>>> import numpy as np
>>> import numpy.linalg as la
>>> np.set_printoptions(precision=1, suppress=True, linewidth=140)
>>> def rd(a):
...     return np.round(a, 1) + 0
... 
>>> K = np.load("layer19.npy")
>>> K
array([[ 0., -3.,  0.],
       [ 3., -3.,  0.],
       [ 0.,  0., -4.]])
>>> # splits into 2 blocks
>>> K @ K
array([[-9.,  9.,  0.],
       [-9.,  0.,  0.],
       [ 0.,  0., 16.]])
>>> rd(np.sort(np.abs(la.eigvals(K))))
array([3., 3., 4.])
>>> (K - K.T) / 2
array([[ 0., -3.,  0.],
       [ 3.,  0.,  0.],
       [ 0.,  0.,  0.]])
>>> la.determinant(K)
Traceback (most recent call last):
  File "<python-input-10>", line 1, in <module>
    la.determinant(K)
    ^^^^^^^^^^^^^^
AttributeError: module 'numpy.linalg' has no attribute 'determinant'
>>> rd(la.matrix_power(K, 4))
array([[  0., -81.,   0.],
       [ 81., -81.,   0.],
       [  0.,   0., 256.]])
>>> np.allclose(K, K.T)
False
>>> K.inv()
Traceback (most recent call last):
  File "<python-input-13>", line 1, in <module>
    K.inv()
    ^^^^^
AttributeError: 'numpy.ndarray' object has no attribute 'inv'
>>> rd(np.abs(la.eigvals(K)).max())
np.float64(4.0)
>>> rng = np.random.default_rng(92)
>>> B = K + rng.integers(-2, 3, (3, 2)) @ rng.integers(-2, 3, (2, 3))
>>> B
array([[-2., -2.,  2.],
       [ 7., -7., -2.],
       [ 2., -1., -6.]])
>>> np.abs(B - K).sum(axis=1)
array([ 5., 10.,  5.])
>>> B = K / np.sqrt((K ** 2).mean(axis=1, keepdims=True))
>>> la.matrix_rank(B) == la.matrix_rank(K)
np.True_
>>> rd(K - K.mean(axis=1, keepdims=True))
array([[ 1. , -2. ,  1. ],
       [ 3. , -3. ,  0. ],
       [ 1.3,  1.3, -2.7]])
>>> m1 = np.array([[-0.6, 0.6, 1.0, 0.7],
...     [1.0, -0.5, 1.6, -0.2],
...     [-0.6, 1.1, 2.7, -0.5],
...     [0.6, 0.1, 0.1, 0.5]])
>>> (K != 0).astype(int)
array([[0, 1, 0],
       [1, 1, 0],
       [0, 0, 1]])
>>> rd(np.sort(la.eigvals(K).real))
array([-4. , -1.5, -1.5])
>>> rd(la.det(K))
np.float64(-36.0)
>>> z = rng.permutation(4)
>>> z
array([1, 3, 0, 2])
>>> B = m1[z][:, z]
>>> rd(np.sort(np.abs(la.eigvals(B))))
array([0.5, 1. , 1.4, 3. ])
>>> np.allclose(B, m1)
False
>>> B
array([[-0.5, -0.2,  1. ,  1.6],
       [ 0.1,  0.5,  0.6,  0.1],
       [ 0.6,  0.7, -0.6,  1. ],
       [ 1.1, -0.5, -0.6,  2.7]])
>>> arr = np.load("sample2.npy")
>>> rd(arr)
array([[ -0.5, -19.8,  -3. ],
       [ -3.2, -10.3, -16.8],
       [  0.1, -20. ,   0.2],
       [  3.8,   1.7,  19.6],
       [  0.6,  19.7,   3.5],
       [ -3.5,  -7.2, -18.3],
       [ -3.8,   1.2, -19.6],
       [ -0.4,  19.9,  -1.7],
       [ -0.8, -19.4,  -4.8],
       [ -3.4,  -9. , -17.5],
       [ -1.5,  18.6,  -7.1],
       [  2.5, -15.3,  12.6],
       [ -3.8,  -1.7, -19.6],
       [  3.6,   5.2,  19. ],
       [  2.6, -14.9,  13. ],
       [ -2.5,  15.2, -12.7]])
>>> # rows and columns are dependent
>>> U, sv, vt = la.svd(arr)
>>> evecs = vt[:(sv > 1e-8).sum()]
>>> x = arr[5] + 5 * arr[10] + rng.integers(2) * np.eye(3)[2]
>>> rd(x)
array([-10.9,  85.9, -53.9])
>>> rd(evecs.T @ evecs)
array([[0. , 0. , 0.2],
       [0. , 1. , 0. ],
       [0.2, 0. , 1. ]])
>>> la.matrix_rank(np.vstack([arr, x]))
np.int64(2)
>>> rd(la.norm(x - evecs.T @ evecs @ x))
np.float64(0.0)
>>> np.allclose(evecs.T @ evecs @ x, x)
True
>>> X = np.loadtxt("case10.csv", delimiter=",")
>>> X
array([[ 49.,  42.,  35.],
       [ 42., 100.,  78.],
       [ 35.,  78.,  61.]])
>>> np.abs(np.diag(la.qr(X)[1])) > 1e-9
array([ True,  True, False])
>>> np.allclose(X[:-1].T @ la.lstsq(X[:-1].T, X[-1])[0], X[-1])
True
>>> ev, evecs = la.eigh(X)
>>> np.unique(ev.round(6) + 0, return_counts=True)[1]
array([1, 1, 1])
>>> rd(ev.sum()), np.trace(X)
(np.float64(210.0), np.float64(210.0))
>>> rd(ev)
array([  0. ,  26.8, 183.2])
>>> rd(la.svd(X, compute_uv=False))
array([183.2,  26.8,   0. ])
>>> r = la.matrix_rank(X)
>>> r
np.int64(2)
>>> N = la.svd(X)[2][r:].T
>>> rd(N @ N.T)
array([[ 0. ,  0. ,  0. ],
       [ 0. ,  0.4, -0.5],
       [ 0. , -0.5,  0.6]])
>>> rd(N[:, 0] / N[np.abs(N[:, 0]).round(6).argmax(), 0])
array([-0.1, -0.7,  1. ])
>>> M = np.array([[-1.6, -0.7, -0.3],
...     [0.6, 3.2, 0.7],
...     [-0.7, -0.3, 1.4],
...     [1.3, 0.9, -1.1],
...     [-0.1, -0.7, -0.8],
...     [0.4, -0.9, 1.8],
...     [-1.2, -0.2, -1.5],
...     [1.3, -0.2, 1.6],
...     [-2.7, 0.9, 0.5],
...     [-0.1, -0.2, -0.3],
...     [-1.5, -1.9, -0.2],
...     [1.7, 0.8, -1.0],
...     [0.8, -0.3, 1.2],
...     [-0.5, -0.7, 1.5],
...     [-1.0, -0.2, 0.2],
...     [-0.1, -1.7, 0.4],
...     [-0.2, 0.5, -0.1],
...     [1.0, 0.0, 1.2],
...     [0.0, 0.1, -0.9],
...     [-0.9, 2.5, 0.0],
...     [-0.4, 1.3, -0.5],
...     [0.1, -0.5, -0.4],
...     [-1.0, 2.9, -0.4],
...     [0.3, -0.3, 0.8],
...     [0.9, -0.8, 0.0],
...     [0.7, 0.2, 1.6]])
>>> M[3] *= 10
>>> M
array([[ -1.6,  -0.7,  -0.3],
       [  0.6,   3.2,   0.7],
       [ -0.7,  -0.3,   1.4],
       [ 13. ,   9. , -11. ],
       [ -0.1,  -0.7,  -0.8],
       [  0.4,  -0.9,   1.8],
       [ -1.2,  -0.2,  -1.5],
       [  1.3,  -0.2,   1.6],
       [ -2.7,   0.9,   0.5],
       [ -0.1,  -0.2,  -0.3],
       [ -1.5,  -1.9,  -0.2],
       [  1.7,   0.8,  -1. ],
       [  0.8,  -0.3,   1.2],
       [ -0.5,  -0.7,   1.5],
       [ -1. ,  -0.2,   0.2],
       [ -0.1,  -1.7,   0.4],
       [ -0.2,   0.5,  -0.1],
       [  1. ,   0. ,   1.2],
       [  0. ,   0.1,  -0.9],
       [ -0.9,   2.5,   0. ],
       [ -0.4,   1.3,  -0.5],
       [  0.1,  -0.5,  -0.4],
       [ -1. ,   2.9,  -0.4],
       [  0.3,  -0.3,   0.8],
       [  0.9,  -0.8,   0. ],
       [  0.7,   0.2,   1.6]])
>>> # row 3 dominates
>>> Xc = M - M.mean(axis=0)
>>> U, sv, vt = la.svd(Xc, full_matrices=False)
>>> rd(sv ** 2 / (sv ** 2).sum())
array([0.9, 0.1, 0.1])
>>> rd(vt[0] * np.sign(vt[0, np.abs(vt[0]).argmax()]))
array([ 0.7,  0.5, -0.6])
>>> rd(np.abs(vt[-1]))
array([0.3, 0.5, 0.8])
>>> np.abs(U[:, 0]).argmax()
np.int64(3)
>>> (np.sign(U[:, 0]) == np.sign(U[0, 0])).astype(int)
array([1, 0, 1, 0, 1, 1, 1, 1, 1, 1, 1, 0, 1, 1, 1, 1, 1, 1, 0, 0, 0, 1, 0, 1, 1, 1])
>>> Q, r_ = la.qr(K)
>>> np.allclose(r_.T @ r_, K.T @ K)
True
>>> Q.shape, r_.shape
((3, 3), (3, 3))
>>> np.trace(Q @ Q.T)
np.float64(3.0)
>>> np.abs(np.diag(r_))
array([3., 3., 4.])
>>> Q.T @ Q
array([[1., 0., 0.],
       [0., 1., 0.],
       [0., 0., 1.]])
>>> Q @ r_
array([[ 0., -3.,  0.],
       [ 3., -3.,  0.],
       [ 0.,  0., -4.]])
